$ python -q
>>> import numpy as np
>>> import numpy.linalg as la
>>> np.set_printoptions(precision=1, suppress=True, linewidth=120)
>>> other = np.array([[-0.2], [0.7], [0.5], [0.7], [0.4]])
>>> Z = np.array([[0.5, -0.7, 0.4, -0.4]])
>>> feats = other @ Z
>>> print(feats)
[[-0.1  0.1 -0.1  0.1]
 [ 0.3 -0.5  0.3 -0.3]
 [ 0.2 -0.3  0.2 -0.2]
 [ 0.3 -0.5  0.3 -0.3]
 [ 0.2 -0.3  0.2 -0.2]]
>>> theta = np.radians(30)
>>> R = np.eye(4)
>>> R[3, 3] = R[1, 1] = np.cos(theta)
>>> R[3, 1], R[1, 3] = -np.sin(theta), np.sin(theta)
>>> print(R)
[[ 1.   0.   0.   0. ]
 [ 0.   0.9  0.   0.5]
 [ 0.   0.   1.   0. ]
 [ 0.  -0.5  0.   0.9]]
>>> other = feats @ R.T
>>> print(round(la.det(R), 1), round(np.trace(R), 1))
1.0 3.7
>>> print(np.allclose(la.norm(feats, axis=1), la.norm(other, axis=1)))
True
>>> print(np.abs(other - feats).max(axis=0))
[0.  0.1 0.  0.3]
>>> print(other.round(1) + 0)
[[-0.1  0.2 -0.1  0. ]
 [ 0.4 -0.6  0.3  0. ]
 [ 0.2 -0.4  0.2  0. ]
 [ 0.4 -0.6  0.3  0. ]
 [ 0.2 -0.3  0.2  0. ]]
>>> print(np.allclose(feats @ feats.T, other @ other.T))
True
>>> left, sig, vt = la.svd(feats)
>>> print(np.argmax(sig[:-1] / (sig[1:] + 1e-6)) + 1)
1
>>> other = left[:, :1] @ np.diag(sig[:1]) @ vt[:1]
>>> print(np.round(la.norm(feats - other) / la.norm(feats), 1))
0.0
>>> print(la.matrix_rank(other))
1
>>> print(round(float(la.norm(feats - other, 2)), 1), round(float(sig[1]), 1))
0.0 0.0
>>> other = np.array([[2, 1, 1], [0, 2, 0]])
>>> Z = np.kron(other, feats)
>>> print(round(float(la.norm(Z, 2)), 1), round(float(la.norm(other, 2) * la.norm(feats, 2)), 1))
3.3 3.3
>>> print(Z.shape)
(10, 12)
>>> print(la.matrix_rank(Z))
2
>>> other = feats / np.sqrt((feats ** 2).mean(axis=1, keepdims=True))
>>> print(feats - feats.mean(axis=1, keepdims=True))
[[-0.1  0.1 -0.1  0.1]
 [ 0.4 -0.5  0.3 -0.2]
 [ 0.3 -0.3  0.2 -0.2]
 [ 0.4 -0.5  0.3 -0.2]
 [ 0.2 -0.3  0.2 -0.1]]
>>> W0 = np.load("run17.npy")
>>> print(W0.round(1) + 0)
[[-0.3 -0.4  0.5  0.7]
 [-0.6 -0.5 -0.6 -0.2]
 [ 0.4  0.1 -0.6  0.7]
 [ 0.6 -0.7  0.  -0.2]]
>>> x0 = np.array([2, -9, 1, 8])
>>> h = np.maximum(W0 @ x0, 0)
>>> print(np.round(W0 * (h > 1e-9)[:, None], 1) + 0)
[[-0.3 -0.4  0.5  0.7]
 [-0.6 -0.5 -0.6 -0.2]
 [ 0.4  0.1 -0.6  0.7]
 [ 0.6 -0.7  0.  -0.2]]
>>> print(np.tanh(W0 @ x0))
[1.  0.9 1.  1. ]
>>> print(np.maximum(W0 @ x0, 0) - np.maximum(-W0 @ x0, 0))
[9.3 1.5 4.8 6.1]
>>> print(np.maximum(W0 @ (3 * x0), 0))
[27.9  4.6 14.5 18.4]
>>> P = np.triu(np.array([[1, -2, -2, -2], [2, 2, 2, 1], [2, -2, 2, 2], [-1, 0, 1, 1]]), 1) + np.eye(4)
>>> other = P @ W0 @ la.inv(P)
>>> print(la.matrix_rank(other))
4
>>> print(np.round(np.poly(other), 1) + 0)
[ 1.   1.7  0.  -1.7 -1. ]
>>> other = la.invert(W0)
Traceback (most recent call last):
  File "<python-input-43>", line 1, in <module>
    other = la.invert(W0)
            ^^^^^^^^^
AttributeError: module 'numpy.linalg' has no attribute 'invert'
>>> other = la.inv(W0)
>>> print(other.round(1) + 0)
[[-0.3 -0.6  0.4  0.6]
 [-0.4 -0.5  0.1 -0.7]
 [ 0.5 -0.6 -0.6  0. ]
 [ 0.7 -0.2  0.7 -0.2]]
>>> print(np.round(W0 @ other, 1) + 0)
[[1. 0. 0. 0.]
 [0. 1. 0. 0.]
 [0. 0. 1. 0.]
 [0. 0. 0. 1.]]
>>> print((np.abs(other) > 1e-9).astype(int))
[[1 1 1 1]
 [1 1 1 1]
 [1 1 1 1]
 [1 1 1 1]]
>>> print(np.round(la.det(W0) * la.det(other), 1))
1.0
>>> print(np.allclose(other, W0.T))
True
>>> print(np.round(la.slogdet(W0)[0], 1))
-1.0
>>> print(np.round(la.det(W0) * other, 1) + 0)
[[ 0.3  0.6 -0.4 -0.6]
 [ 0.4  0.5 -0.1  0.7]
 [-0.5  0.6  0.6  0. ]
 [-0.7  0.2 -0.7  0.2]]
>>> x0 = np.array([-2, -2, 3, 3])
>>> target = other @ x0
>>> print(target)
[ 4.8 -0.1 -1.8  0.3]
>>> print(la.solve(other, -1 * target))
[ 2.  2. -3. -3.]
>>> print(la.solve(other, target + other[:, 1]))
[-2. -1.  3.  3.]
>>> rng = np.random.default_rng(603682)
>>> z = rng.permutation(4)
>>> print(z)
[3 2 0 1]
>>> other = W0[z][:, z]
>>> print(other.round(1) + 0)
[[-0.2  0.   0.6 -0.7]
 [ 0.7 -0.6  0.4  0.1]
 [ 0.7  0.5 -0.3 -0.4]
 [-0.2 -0.6 -0.6 -0.5]]
>>> print(np.sort(np.abs(la.eigvals(other))))
[1. 1. 1. 1.]
>>> print(round(la.det(other), 1), np.round(la.det(W0[z]), 1))
-1.0 1.0
>>> print(np.diag(other))
[-0.2 -0.6 -0.3 -0.5]
>>> arr = np.load("dump.npy")
>>> print(arr)
[[-2 -1 -7 -9  2]
 [-2 -1 -7 -9  2]
 [-1  0 -6 -8  3]
 [-2 -1 -7 -9  2]
 [ 0  1 -5 -7  4]]
>>> # looks like rank 2
>>> print(la.matrix_rank(arr, rtol=0.1))
2
>>> print(np.argsort(-la.norm(arr, axis=0).round(6), kind="stable")[:3])
[3 2 4]
>>> print([round(float(x), 1) for x in la.svd(arr, compute_uv=False)[:3]])
[24.6, 3.3, 0.0]
>>> print(la.cond(arr) > 100)
True
>>> P = np.triu(np.array([[2, 0, 0, -2, 2],
...     [1, 2, 2, 2, 0],
...     [1, -1, 0, 1, 1],
...     [-1, 2, 1, 1, 2],
...     [-2, -1, 2, 2, 0]]), 1) + np.eye(5)
>>> other = P @ arr @ la.inv(P)
>>> print(P @ arr - arr @ P)
[[  4.   4.   6.   9.  33.]
 [ -6.  -2. -24. -29.  39.]
 [ -2.   0. -12. -12.  30.]
 [  0.   2.  -8.  -9.  37.]
 [  0.   0.  -2.   3.  19.]]
>>> m1 = np.load("out6.npy")
>>> print(m1)
[[ 2.3 -2.  -6.   1.  -8.  -9. ]
 [ 5.  -0.7 -7.  -9.  -1.  -9. ]
 [-9.  -7.   4.3 -9.  -9.   8. ]
 [-6.   4.  -7.   1.3 -8.   8. ]
 [ 4.   0.  -1.  -2.  -6.7 -8. ]
 [ 2.  -2.  -6.   1.  -8.  -8.7]]
>>> print(np.poly(W0))
[ 1.   1.7  0.  -1.7 -1. ]
>>> print(np.round(np.kron(np.eye(2, dtype=int), W0), 1) + 0)
[[-0.3 -0.4  0.5  0.7  0.   0.   0.   0. ]
 [-0.6 -0.5 -0.6 -0.2  0.   0.   0.   0. ]
 [ 0.4  0.1 -0.6  0.7  0.   0.   0.   0. ]
 [ 0.6 -0.7  0.  -0.2  0.   0.   0.   0. ]
 [ 0.   0.   0.   0.  -0.3 -0.4  0.5  0.7]
 [ 0.   0.   0.   0.  -0.6 -0.5 -0.6 -0.2]
 [ 0.   0.   0.   0.   0.4  0.1 -0.6  0.7]
 [ 0.   0.   0.   0.   0.6 -0.7  0.  -0.2]]
>>> print(np.round(la.eigvals(W0).sum().real, 1))
-1.7
>>> left, sig, vt = la.svd(m1)
>>> print(np.argmax(sig[:-1] / (sig[1:] + 1e-6)) + 1)
5
>>> other = left[:, :5] @ np.diag(sig[:5]) @ vt[:5]
>>> print(other.round(1) + 0)
[[ 2.3 -2.  -6.   1.  -8.  -9. ]
 [ 5.  -0.7 -7.  -9.  -1.  -9. ]
 [-9.  -7.   4.3 -9.  -9.   8. ]
 [-6.   4.  -7.   1.3 -8.   8. ]
 [ 4.   0.  -1.  -2.  -6.7 -8. ]
 [ 2.  -2.  -6.   1.  -8.  -8.7]]
>>> X = np.load("arr.npy")
>>> print(X)
[[ 2.  0.  0. -1. -1.  0.]
 [ 3.  3.  1.  0. -1.  0.]
 [ 0. -1. -3.  2.  3.  0.]
 [ 2. -2.  0.  0.  0.  0.]
 [-3. -2. -2.  3.  3.  0.]
 [ 0.  0.  0.  0.  0.  0.]]
>>> left, sig, vt = la.svd(X)
>>> print(sig)
[8.2 3.7 3.1 1.2 0.3 0. ]
>>> print(np.argmax(sig[:-1] / (sig[1:] + 1e-6)) + 1)
5
>>> other = left[:, :5] @ np.diag(sig[:5]) @ vt[:5]
>>> print(np.round(la.norm(X - other) / la.norm(X), 1))
0.0
>>> print(la.matrix_power(X, 2))
[[  5.   4.   2.  -5.  -5.   0.]
 [ 18.  10.   2.  -4.  -6.   0.]
 [ -8. -10.   2.   3.   1.   0.]
 [ -2.  -6.  -2.  -2.   0.   0.]
 [-15. -16.  -2.   8.   8.   0.]
 [  0.   0.   0.   0.   0.   0.]]
>>> print(np.sort(np.abs(la.eigvals(X))))
[0.  0.8 1.5 2.3 2.3 5.1]
>>> print(np.round(la.det(X), 1))
0.0
>>> print(np.allclose(X @ X.T, X.T @ X))
False
>>> rk = la.matrix_rank(X)
>>> print(rk)
5
>>> null = la.svd(X)[2][rk:].T
>>> print([int(la.matrix_rank(np.delete(X, i, axis=0))) for i in range(6)])
[4, 4, 4, 4, 4, 5]
>>> print([int(la.matrix_rank(X[:, :j + 1])) for j in range(6)])
[1, 2, 3, 4, 5, 5]
>>> print(null @ null.T)
[[0. 0. 0. 0. 0. 0.]
 [0. 0. 0. 0. 0. 0.]
 [0. 0. 0. 0. 0. 0.]
 [0. 0. 0. 0. 0. 0.]
 [0. 0. 0. 0. 0. 0.]
 [0. 0. 0. 0. 0. 1.]]
>>> print(la.matrix_rank(X.T @ X), la.matrix_rank(X @ X.T))
5 5
>>> print(X @ null)
[[0.]
 [0.]
 [0.]
 [0.]
 [0.]
 [0.]]
>>> print([int(la.matrix_rank(X[:i])) for i in range(1, len(X) + 1)])
[1, 2, 3, 4, 5, 5]
>>> other = np.array([[0, 2], [1, -2], [-5, -4], [4, 0], [-3, -4], [-2, 5]])
>>> print(np.einsum("ij,ij->i", X, X))
[ 6. 20. 23.  8. 35.  0.]
>>> print(la.matrix_rank(X @ other))
2
>>> print(X @ other)
[[-1.  8.]
 [ 1.  0.]
 [13.  2.]
 [-2.  8.]
 [11. -6.]
 [ 0.  0.]]
>>> other @ X
Traceback (most recent call last):
  File "<python-input-108>", line 1, in <module>
    other @ X
    ~~~~~~^~~
ValueError: matmul: Input operand 1 has a mismatch in its core dimension 0, with gufunc signature (n?,k),(k,m?)->(n?,m?) (size 6 is different from 2)
>>> print(la.matrix_rank(np.vstack([X, other.T])))
6
